% python3 -q
>>> import numpy as np
>>> import numpy.linalg as la
>>> np.set_printoptions(precision=2, suppress=True, linewidth=200, floatmode="fixed")
>>> data = np.loadtxt("out17.csv", delimiter=",")
>>> print(data)
[[ 4.00  0.00  0.00  5.00  3.00  0.00  0.00]
 [ 0.00  2.00  4.00  0.00  0.00 -1.00  0.00]
 [ 0.00  4.00 -5.00  0.00  0.00 -4.00  0.00]
 [ 0.00  0.00  0.00  0.00  5.00  0.00  0.00]
 [-2.00  0.00  0.00 -1.00 -5.00  0.00  0.00]
 [ 0.00 -5.00  5.00  0.00  0.00 -5.00  0.00]
 [ 0.00  0.00  0.00  0.00  0.00  0.00  3.00]]
>>> blk = np.stack([data, 4 * data, data[::-1]])
>>> print(la.norm(blk, axis=(1, 2)))
[16.34 65.36 16.34]
>>> print((blk @ data.T).shape)
(3, 7, 7)
>>> print(np.einsum("bij,cij->bc", blk, blk))
[[ 267.00 1068.00   55.00]
 [1068.00 4272.00  220.00]
 [  55.00  220.00  267.00]]
>>> print(blk.shape)
(3, 7, 7)
>>> other = data[0, 0] * data[1:] - np.outer(data[1:, 0], data[0])
>>> print(other)
[[  0.00   8.00  16.00   0.00   0.00  -4.00   0.00]
 [  0.00  16.00 -20.00   0.00   0.00 -16.00   0.00]
 [  0.00   0.00   0.00   0.00  20.00   0.00   0.00]
 [  0.00   0.00   0.00   6.00 -14.00   0.00   0.00]
 [  0.00 -20.00  20.00   0.00   0.00 -20.00   0.00]
 [  0.00   0.00   0.00   0.00   0.00   0.00  12.00]]
>>> print(data[:, 0] / data[0, 0])
[ 1.00  0.00  0.00  0.00 -0.50  0.00  0.00]
>>> x0 = np.array([0, 1, 1, 0, 1, 2, 0])
>>> print(data @ x0)
[  3.00   4.00  -9.00   5.00  -5.00 -10.00   0.00]
>>> print(np.sign((data @ x0).round(6)))
[ 1.00  1.00 -1.00  1.00 -1.00 -1.00  0.00]
>>> print((data * x0).sum(axis=1))
[  3.00   4.00  -9.00   5.00  -5.00 -10.00   0.00]
>>> print(data * x0)
[[  0.00   0.00   0.00   0.00   3.00   0.00   0.00]
 [  0.00   2.00   4.00   0.00   0.00  -2.00   0.00]
 [  0.00   4.00  -5.00   0.00   0.00  -8.00   0.00]
 [  0.00   0.00   0.00   0.00   5.00   0.00   0.00]
 [ -0.00   0.00   0.00  -0.00  -5.00   0.00   0.00]
 [  0.00  -5.00   5.00   0.00   0.00 -10.00   0.00]
 [  0.00   0.00   0.00   0.00   0.00   0.00   0.00]]
